% python3 -q
>>> import numpy as np
>>> np.set_printoptions(precision=3, suppress=True, linewidth=200, legacy="1.25")
>>> def rnd(a):
...     return np.round(a, 3) + 0
... 
>>> W0 = np.loadtxt("a.csv", delimiter=",")
>>> W0
array([[ 5.,  6.,  7.,  8.,  9., 10., 11., 12.],
       [13., 14., 15., 16., 17., 18., 19., 20.],
       [21., 22., 23., 24., 25., 26., 27., 28.],
       [29., 30., 31., 32., 33., 34., 35., 36.],
       [37., 38., 39., 40., 41., 42., 43., 44.]])
>>> np.argsort(-np.linalg.norm(W0, axis=0).round(6), kind="stable")[:3]
array([7, 6, 5])
>>> rnd(np.linalg.norm(W0, 2) / np.linalg.norm(W0))
0.999
>>> mat = np.array([[0, -1, 0, -1], [-1, 0, -1, 0], [0, -1, 0, -1], [-1, 0, -1, 0]])
>>> mat
array([[ 0, -1,  0, -1],
       [-1,  0, -1,  0],
       [ 0, -1,  0, -1],
       [-1,  0, -1,  0]])
>>> # null space of dimension 2
>>> w, evecs = np.linalg.eigh(mat)
>>> rnd(np.linalg.eigvalsh(mat + 3 * np.eye(4)))
array([1., 3., 3., 5.])
>>> rnd(evecs.T @ evecs)
array([[1., 0., 0., 0.],
       [0., 1., 0., 0.],
       [0., 0., 1., 0.],
       [0., 0., 0., 1.]])
>>> np.unique(w.round(6) + 0, return_counts=True)[1]
array([1, 2, 1])
>>> rnd(w)
array([-2.,  0.,  0.,  2.])
>>> rnd(np.linalg.eigvalsh(mat @ mat))
array([0., 0., 4., 4.])
>>> rnd(np.linalg.svd(mat, compute_uv=False))
array([2., 2., 0., 0.])
>>> rnd(evecs @ np.diag(w) @ evecs.T)
array([[ 0., -1.,  0., -1.],
       [-1.,  0., -1.,  0.],
       [ 0., -1.,  0., -1.],
       [-1.,  0., -1.,  0.]])
>>> (w > 1e-8).sum(), (w < -1e-8).sum()
(1, 1)
>>> mat @ mat
array([[2, 0, 2, 0],
       [0, 2, 0, 2],
       [2, 0, 2, 0],
       [0, 2, 0, 2]])
>>> np.trace(mat)
0
>>> np.linalg.matrix_power(mat, 4)
array([[8, 0, 8, 0],
       [0, 8, 0, 8],
       [8, 0, 8, 0],
       [0, 8, 0, 8]])
>>> print(np.allclose(mat @ mat.T, mat.T @ mat))
True
>>> np.einsum("ij,ji->", mat, mat)
8
>>> np.einsum("ii->", mat)
0
>>> rnd(np.linalg.det(mat[::-1]))
0.0
>>> rnd(np.linalg.det(2 * mat)), rnd(np.linalg.det(mat))
(0.0, 0.0)
>>> r = np.linalg.matrix_rank(mat)
>>> r
2
>>> null = np.linalg.svd(mat)[2][r:].T
>>> np.linalg.matrix_rank(mat.T @ mat), np.linalg.matrix_rank(mat @ mat.T)
(2, 2)
>>> rnd(null @ null.T)
array([[ 0.5,  0. , -0.5,  0. ],
       [ 0. ,  0.5,  0. , -0.5],
       [-0.5,  0. ,  0.5,  0. ],
       [ 0. , -0.5,  0. ,  0.5]])
>>> np.allclose(mat @ null, 0)
True
>>> print([int(np.linalg.matrix_rank(mat[:i])) for i in range(1, len(mat) + 1)])
[1, 2, 2, 2]
>>> np.linalg.lstsq(mat[:-1].T, mat[-1])[2]
2
>>> rnd(mat @ np.linalg.pinv(mat) @ mat)
array([[ 0., -1.,  0., -1.],
       [-1.,  0., -1.,  0.],
       [ 0., -1.,  0., -1.],
       [-1.,  0., -1.,  0.]])
>>> np.abs(np.diag(np.linalg.qr(mat)[1])) > 1e-9
array([ True,  True, False, False])
>>> M = np.load("layer12.npy")
>>> rnd(M)
array([[ 3.305,  3.652,  0.863],
       [ 3.403,  3.57 ,  0.818],
       [-4.923, -0.751,  0.451],
       [-4.125,  2.396,  1.498],
       [-1.377, -4.57 , -1.489],
       [ 1.899,  4.422,  1.356],
       [ 3.983, -2.594, -1.551],
       [-4.949, -0.424,  0.576],
       [ 1.371,  4.572,  1.49 ],
       [-3.195, -3.737, -0.911],
       [ 4.903, -0.427, -0.884],
       [-0.717, -4.674, -1.625],
       [ 1.084,  4.627,  1.553],
       [-3.774, -3.218, -0.633],
       [-3.954, -3.014, -0.53 ],
       [ 4.415, -1.912, -1.362],
       [-4.501, -2.172, -0.138],
       [ 4.083,  2.85 ,  0.451],
       [ 0.929,  4.65 ,  1.585],
       [-4.683,  1.3  ,  1.175],
       [ 4.761, -1.061, -1.098],
       [-4.786, -1.437,  0.177],
       [-2.936,  3.634,  1.781],
       [ 2.009,  4.383,  1.325],
       [-4.935,  0.159,  0.79 ],
       [ 4.526,  2.121,  0.115],
       [ 3.931,  3.042,  0.544],
       [-4.737, -1.595,  0.111],
       [-3.92 , -3.055, -0.551],
       [-0.605,  4.624,  1.802],
       [-1.228,  4.483,  1.842]])
>>> labels = M[:, 1] > np.median(M[:, 1])
>>> r0 = M[labels].mean(axis=0) - M[~labels].mean(axis=0)
>>> ((M - M.mean(axis=0)) @ r0 > 0).astype(int)
array([1, 1, 0, 1, 0, 1, 0, 0, 1, 0, 1, 0, 1, 0, 0, 0, 0, 1, 1, 0, 1, 0, 1, 1, 0, 1, 1, 0, 0, 1, 1])
>>> labels.astype(int)
array([1, 1, 0, 1, 0, 1, 0, 0, 1, 0, 0, 0, 1, 0, 0, 0, 0, 1, 1, 1, 0, 0, 1, 1, 0, 1, 1, 0, 0, 1, 1])
>>> print(rnd(r0))
[2.596 5.777 1.755]
>>> np.argsort(-np.abs(r0).round(6), kind="stable")
array([1, 0, 2])
>>> r = np.linalg.matrix_rank(M)
>>> r
2
>>> null = np.linalg.svd(M)[2][r:].T
>>> np.linalg.matrix_rank(M.T @ M), np.linalg.matrix_rank(M @ M.T)
(2, 2)
>>> np.allclose(M @ null, 0)
True
>>> X = np.array([[107, 118, 55, 99, 115, 113, 115],
...     [118, 145, 54, 125, 126, 124, 150],
...     [55, 54, 73, 39, 92, 57, 68],
...     [99, 125, 39, 140, 83, 87, 113],
...     [115, 126, 92, 83, 161, 134, 146],
...     [113, 124, 57, 87, 134, 145, 124],
...     [115, 150, 68, 113, 146, 124, 178]])
>>> X
array([[107, 118,  55,  99, 115, 113, 115],
       [118, 145,  54, 125, 126, 124, 150],
       [ 55,  54,  73,  39,  92,  57,  68],
       [ 99, 125,  39, 140,  83,  87, 113],
       [115, 126,  92,  83, 161, 134, 146],
       [113, 124,  57,  87, 134, 145, 124],
       [115, 150,  68, 113, 146, 124, 178]])
>>> x0 = np.array([3, 3, 1, 2, 0, 1, 0])
>>> np.linalg.norm(X @ x0) <= np.linalg.norm(X, 2) * np.linalg.norm(x0) + 1e-9
True
>>> X @ x0
array([1041, 1217,  535, 1078, 1115, 1087, 1213])
>>> X @ (2 * x0)
array([2082, 2434, 1070, 2156, 2230, 2174, 2426])
>>> print(np.sign((X @ x0).round(6)))
[1 1 1 1 1 1 1]
>>> np.einsum("ij,j->i", X, x0)
array([1041, 1217,  535, 1078, 1115, 1087, 1213])
>>> X @ np.eye(7)[3]
array([ 99., 125.,  39., 140.,  83.,  87., 113.])
>>> U, sig, Vh = np.linalg.svd(X)
>>> rnd(sig)
array([774.873,  92.675,  42.519,  34.303,   4.63 ,   0.   ,   0.   ])
>>> np.argmax(sig[:-1] / (sig[1:] + 1e-6)) + 1
5
>>> A2 = U[:, :5] @ np.diag(sig[:5]) @ Vh[:5]
>>> rnd(np.abs(X - A2).max())
0.0
>>> np.linalg.matrix_rank(X, rtol=0.05)
3
>>> np.linalg.matrix_rank(A2)
5
>>> print(rnd(np.linalg.norm(X - A2, 2)), rnd(sig[5]))
0.0 0.0
>>> A2 = X / np.sqrt((X ** 2).mean(axis=1, keepdims=True))
>>> rnd(np.linalg.norm(A2, axis=1))
array([2.646, 2.646, 2.646, 2.646, 2.646, 2.646, 2.646])
>>> rnd(A2[4])
array([0.919, 1.007, 0.735, 0.663, 1.286, 1.071, 1.167])
>>> w, evecs = np.linalg.eigh(X)
>>> rnd(np.linalg.svd(X, compute_uv=False))
array([774.873,  92.675,  42.519,  34.303,   4.63 ,   0.   ,   0.   ])
>>> rnd(np.abs(evecs[:, -1]))
array([0.359, 0.421, 0.21 , 0.341, 0.423, 0.392, 0.448])
>>> (w > 1e-8).sum(), (w < -1e-8).sum()
(5, 0)
>>> rnd(evecs.T @ evecs)
array([[1., 0., 0., 0., 0., 0., 0.],
       [0., 1., 0., 0., 0., 0., 0.],
       [0., 0., 1., 0., 0., 0., 0.],
       [0., 0., 0., 1., 0., 0., 0.],
       [0., 0., 0., 0., 1., 0., 0.],
       [0., 0., 0., 0., 0., 1., 0.],
       [0., 0., 0., 0., 0., 0., 1.]])
>>> w.sum(), np.trace(X)
(949.0, 949)
>>> w, evecs = np.linalg.eigh(X)
>>> x0 = np.array([3, 6, 5, 1, 2, 9, 5])
>>> x0 @ X @ x0
105259
>>> rnd(np.linalg.eigvalsh(X[1:, 1:]))
array([  0.   ,   0.906,  31.151,  41.264,  92.339, 676.34 ])
>>> np.abs(X).sum(axis=1).max(), rnd(np.abs(w).max())
(894, 774.873)
>>> feats = np.loadtxt("data.csv", delimiter=",")
>>> print(feats)
[[ 0.4  0.5  1.1]
 [ 0.4 -1.1 -1. ]
 [ 0.6  0.4  0.1]
 [ 0.4 -1.2  0.5]
 [ 1.   0.7  0.6]
 [ 1.4 -0.4  1.2]
 [-0.1  0.   0.1]
 [-1.   2.2  0. ]
 [-1.7  0.6 -1.1]
 [-2.2 -2.5  0.4]
 [-1.5  0.5 -0.7]
 [ 0.4 -0.1 -1. ]
 [-0.1  0.7 -0.8]
 [ 0.8 -0.3 -0.9]
 [ 0.8 -1.4  0.4]
 [ 0.5 -0.6 -0.6]
 [ 1.6  0.4 -0.4]
 [ 1.6 -1.1  0.1]
 [-0.9 -1.3  1. ]
 [-1.2  2.3 -0.1]
 [-0.5  0.3 -0.3]
 [ 1.3 -0.8  1. ]
 [-0.7  0.7  1.2]
 [ 0.9  2.9  1.1]
 [ 0.6  0.2  0.2]
 [ 0.4  0.5 -0.9]
 [-0.8  1.1 -0.1]
 [-0.8  0.3  1.3]
 [ 1.   0.9  0.2]
 [ 0.3  0.8  1.1]
 [ 3.  -2.7 -0.6]
 [ 1.3 -1.4  0. ]
 [-0.5 -0.4 -0.6]
 [ 1.4 -0.7  1.1]]
>>> labels = feats[:, 1] > np.median(feats[:, 1])
>>> r0 = feats[labels].mean(axis=0) - feats[~labels].mean(axis=0)
>>> np.argsort(-np.abs(r0).round(6), kind="stable")
array([1, 0, 2])
>>> d = np.linalg.norm(feats[:, None] - feats[None], axis=-1)
>>> print(np.linalg.matrix_rank(d ** 2))
5
>>> (d + 1e9 * np.eye(34)).round(6).argmin(axis=1)
array([29, 15, 24, 14, 28, 33, 20, 19, 10, 18,  8, 13, 25, 11,  3, 13, 28, 31,  3,  7,  6, 33, 27, 29,  2, 12, 20, 22,  4,  0, 31, 17, 20, 21])
>>> Ac = feats - feats.mean(axis=0)
>>> U, sig, Vh = np.linalg.svd(Ac, full_matrices=False)
>>> np.linalg.matrix_rank(Ac)
3
>>> A = np.loadtxt("block3.csv", delimiter=",")
>>> A
array([[ 0.,  2.,  0.,  0.,  0.,  0.,  0.,  0.,  0.,  0.],
       [ 2.,  2.,  2.,  0.,  0.,  0.,  0.,  0.,  0.,  0.],
       [ 0.,  2.,  2.,  2.,  0.,  0.,  0.,  0.,  0.,  0.],
       [ 0.,  0.,  2.,  0.,  2.,  0.,  0.,  0.,  0.,  0.],
       [ 0.,  0.,  0.,  2., -1.,  2.,  0.,  0.,  0.,  0.],
       [ 0.,  0.,  0.,  0.,  2.,  0.,  2.,  0.,  0.,  0.],
       [ 0.,  0.,  0.,  0.,  0.,  2., -1.,  2.,  0.,  0.],
       [ 0.,  0.,  0.,  0.,  0.,  0.,  2.,  2.,  2.,  0.],
       [ 0.,  0.,  0.,  0.,  0.,  0.,  0.,  2., -1.,  2.],
       [ 0.,  0.,  0.,  0.,  0.,  0.,  0.,  0.,  2.,  0.]])
>>> w, evecs = np.linalg.eigh(A)
>>> rnd(w)
array([-4.064, -3.244, -2.344, -1.558, -0.227,  0.967,  1.791,  2.732,  4.046,  4.9  ])
>>> print(rnd(np.linalg.eigvalsh(A + 5 * np.eye(10))))
[0.936 1.756 2.656 3.442 4.773 5.967 6.791 7.732 9.046 9.9  ]
>>> rnd(np.linalg.eigvalsh(A @ A))
array([ 0.051,  0.936,  2.427,  3.209,  5.492,  7.462, 10.525, 16.371, 16.516, 24.011])
>>> print(rnd(np.linalg.svd(A, compute_uv=False)))
[4.9   4.064 4.046 3.244 2.732 2.344 1.791 1.558 0.967 0.227]
>>> (w > 1e-8).sum(), (w < -1e-8).sum()
(5, 5)
>>> rnd(w.sum()), np.trace(A)
(3.0, 3.0)
